$ python3 -q
>>> import numpy as np
>>> import numpy.linalg as la
>>> np.set_printoptions(precision=2, suppress=True, linewidth=100, legacy="1.25")
>>> m1 = np.array([[-1, -1, -2, -1], [-1, 2, -2, 1], [-2, -1, 3, 3]])
>>> m1[-1] = m1[0] + 5 * m1[1]
>>> print(m1)
[[ -1  -1  -2  -1]
 [ -1   2  -2   1]
 [ -6   9 -12   4]]
>>> Uu, sigma, vt = la.svd(m1, full_matrices=False)
>>> print(np.round(Uu.T @ Uu, 2) + 0)
[[1. 0. 0.]
 [0. 1. 0.]
 [0. 0. 1.]]
>>> print(sigma.round(2) + 0)
[16.96  2.49  0.  ]
>>> print(np.round(vt @ vt.T, 2) + 0)
[[1. 0. 0.]
 [0. 1. 0.]
 [0. 0. 1.]]
>>> print(np.abs(vt[0]))
[0.36 0.54 0.72 0.24]
>>> print(np.allclose(Uu * sigma @ vt, m1))
True
>>> print(round(float(np.sqrt((sigma ** 2).sum())), 2), round(float(la.norm(m1)), 2))
17.15 17.15
>>> print(np.round(sigma / sigma[0], 2) + 0)
[1.   0.15 0.  ]
>>> print((sigma > 1e-8).sum())
2
>>> vec = np.array([4, 0, 1, 3])
>>> h = np.maximum(m1 @ vec, 0)
>>> print(h)
[0 0 0]
>>> print(np.maximum(m1 @ vec, 0) - np.maximum(-m1 @ vec, 0))
[ -9  -3 -24]
>>> print(m1.T @ h)
[0 0 0 0]
>>> print(np.tanh(m1 @ vec))
[-1. -1. -1.]
>>> print(round(la.norm(m1, 2) / la.norm(m1), 2))
0.99
>>> print(la.cond(m1) > 100)
True
>>> W = np.array([[4, 6, 6, 7, 5, 9],
...     [4, 5, 5, 2, 4, 4],
...     [4, 0, 9, 5, 4, 6],
...     [6, 8, 2, 6, 5, 5]])
>>> beta = np.array([-1, 2, 2, -3, -3, 2])
>>> act = np.maximum(m1 @ W + beta, 0)
>>> print(la.matrix_rank(act))
2
>>> print(act)
[[ 0  0  0  0  0  0]
 [ 1 14  0  0  0  0]
 [ 0 43  0  0  0  0]]
>>> W2 = np.array([[-2, -1, -1],
...     [2, -2, 2],
...     [2, -1, 0],
...     [0, 1, 1],
...     [1, 1, 2],
...     [0, -2, -2]])
>>> print(act @ W2)
[[  0   0   0]
 [ 26 -29  27]
 [ 86 -86  86]]
>>> print(W @ W2)
[[ 21 -28   7]
 [ 16 -21   8]
 [ 14 -16  -3]
 [ 13 -23  16]]
>>> E = np.load("layer1.npy")
>>> print(E)
[[3. 0.]
 [0. 3.]]
>>> Uu, sigma, vt = la.svd(E, full_matrices=False)
>>> print(sigma)
[3. 3.]
>>> print(Uu.T @ E @ vt.T)
[[3. 0.]
 [0. 3.]]
>>> print((sigma > 1e-8).sum())
2
>>> print(round(float(np.sqrt((sigma ** 2).sum())), 2), round(la.norm(E), 2))
4.24 4.24
>>> print(vt @ vt.T)
[[1. 0.]
 [0. 1.]]
>>> print(sigma / sigma[0])
[1. 1.]
>>> mat = np.loadtxt("test5.csv", delimiter=",")
>>> print(mat)
[[-8.  0.  1. -2.]
 [-8. -1. -2. -2.]
 [ 8. -1. -1.  2.]]
>>> T = np.stack([mat, -3 * mat, mat[::-1]])
>>> print(la.matrix_rank(T))
[3 3 3]
>>> print((T @ mat.T).shape)
(3, 3, 3)
>>> print(T.sum(axis=0))
[[ 24.  -1.  -3.   6.]
 [  8.   1.   2.   2.]
 [-24.   2.   3.  -6.]]
>>> other = mat / np.sqrt((mat ** 2).mean(axis=1, keepdims=True))
>>> print(la.matrix_rank(other) == la.matrix_rank(mat))
True
>>> print(la.matrix_rank(mat - mat.mean(axis=1, keepdims=True)))
3
>>> print(other[2])
[ 1.91 -0.24 -0.24  0.48]
>>> print(la.norm(other, axis=1))
[2. 2. 2.]
>>> K = np.load("w.npy")
>>> print(K)
[[3 8 5]
 [8 2 2]
 [1 9 6]]
>>> u = np.array([-4, 9, -4])
>>> other = K + np.outer(u, np.eye(3)[2])
>>> print(other)
[[ 3.  8.  1.]
 [ 8.  2. 11.]
 [ 1.  9.  2.]]
>>> print(la.matrix_rank(la.inv(other) - la.inv(K), tol=1e-8))
1
>>> print(round(float(la.det(other) / la.det(K)), 2), round(1 + la.solve(K, u)[2], 2))
7.08 7.08
>>> rng = np.random.default_rng(82571)
>>> z = rng.permutation(3)
>>> print(z)
[0 2 1]
>>> other = K[z][:, z]
>>> print(np.sort(np.abs(la.eigvals(other))))
[ 0.63  4.   14.37]
>>> print(np.trace(other))
11
>>> F = np.eye(4, dtype=int)[rng.permutation(4)] * np.array([1, 1, 0, 2])
>>> print(F)
[[0 1 0 0]
 [0 0 0 0]
 [0 0 0 2]
 [1 0 0 0]]
>>> print(F @ F.T)
[[1 0 0 0]
 [0 0 0 0]
 [0 0 4 0]
 [0 0 0 1]]
>>> print(la.pinv(F))
[[0.  0.  0.  1. ]
 [1.  0.  0.  0. ]
 [0.  0.  0.  0. ]
 [0.  0.  0.5 0. ]]
>>> print(la.norm(F, axis=0))
[1. 1. 0. 2.]
>>> Uu, sigma, vt = la.svd(F)
>>> print(sigma)
[2. 1. 1. 0.]
>>> print(np.argmax(sigma[:-1] / (sigma[1:] + 1e-6)) + 1)
3
>>> other = Uu[:, :3] @ np.diag(sigma[:3]) @ vt[:3]
>>> print(np.abs(F - other).max())
0.0
>>> print(round(la.norm(F - other, 2), 2), sigma[3])
0.0 0.0
>>> print(round(float(la.norm(F - other) / la.norm(F)), 2))
0.0
>>> print(la.matrix_rank(other))
3
>>> print(other)
[[0. 1. 0. 0.]
 [0. 0. 0. 0.]
 [0. 0. 0. 2.]
 [1. 0. 0. 0.]]
>>> rank = la.matrix_rank(m1)
>>> print(rank)
2
>>> ns = la.svd(m1)[2][rank:].T
>>> print(np.round(m1 @ ns, 2) + 0)
[[0. 0.]
 [0. 0.]
 [0. 0.]]
>>> print(ns.shape)
(4, 2)
>>> print(np.allclose(m1 @ ns, 0))
True
>>> print(la.matrix_rank(m1.T @ m1), la.matrix_rank(m1 @ m1.T))
2 2
>>> print([int(la.matrix_rank(m1[:i])) for i in range(1, len(m1) + 1)])
[1, 2, 2]
>>> A = np.load("sample1.npy")
>>> print(A)
[[ 4. -1.  0.]
 [ 0.  5.  0.]
 [ 0. -5.  0.]]
>>> Uu, sigma, vt = la.svd(A)
>>> V = vt[:(sigma > 1e-8).sum()]
>>> vec = A[0] + -2 * A[1] + rng.integers(2) * np.eye(3)[2]
>>> print(vec)
[  4. -11.   1.]
>>> print(la.matrix_rank(np.vstack([A, vec])))
3
>>> print(np.diag(V.T @ V))
[1. 1. 0.]
>>> print(round(float(la.norm(vec - V.T @ V @ vec)), 2))
1.0
>>> other = A[0, 0] * A[1:] - np.outer(A[1:, 0], A[0])
>>> print(other)
[[  0.  20.   0.]
 [  0. -20.   0.]]
>>> print(np.flatnonzero(~other.round(6).any(axis=1)))
[]
>>> print(la.matrix_rank(other), la.matrix_rank(A))
1 2
>>> print(A[:, 0] / A[0, 0])
[1. 0. 0.]
>>> data = np.array([[0.5, 0.5], [0.8, 0.2]])
>>> other = data + rng.integers(-2, 3, (2, 1)) @ rng.integers(-2, 3, (1, 2))
>>> print(other)
[[-1.5 -1.5]
 [ 2.8  2.2]]
>>> print(other - data)
[[-2. -2.]
 [ 2.  2.]]
>>> print(np.abs(other - data).sum(axis=1))
[4. 4.]
>>> other = np.array([[4, 3], [5, 2], [0, 0], [4, 5]])
>>> W2 = np.array([[5, -6, -1, -9], [-2, 9, -1, 1]])
>>> W0 = other @ W2
>>> print(W0)
[[ 14   3  -7 -33]
 [ 21 -12  -7 -43]
 [  0   0   0   0]
 [ 10  21  -9 -31]]
>>> Uu, sigma, vt = la.svd(W0)
>>> V = vt[:(sigma > 1e-8).sum()]
>>> vec = W0[2] + 5 * W0[3] + rng.integers(2) * np.eye(4)[1]
>>> print(vec)
[  50.  106.  -45. -155.]
>>> print(V.T @ V)
[[ 0.18 -0.15 -0.05 -0.35]
 [-0.15  0.96 -0.14 -0.04]
 [-0.05 -0.14  0.05  0.17]
 [-0.35 -0.04  0.17  0.81]]
>>> print(round(float(la.norm(vec - V.T @ V @ vec)), 2))
0.21
>>> print(np.allclose(V.T @ V @ vec, vec))
False
>>> print(W0[3] @ W0[0])
1289
>>> print(la.norm(W0, axis=0))
[27.15 24.37 13.38 62.44]
>>> vec = np.array([0, -1, -2, 2])
>>> h = np.maximum(W0 @ vec, 0)
>>> print(np.tanh(W0 @ vec))
[-1. -1.  0. -1.]
>>> print(W0 * (h > 1e-9)[:, None])
[[0 0 0 0]
 [0 0 0 0]
 [0 0 0 0]
 [0 0 0 0]]
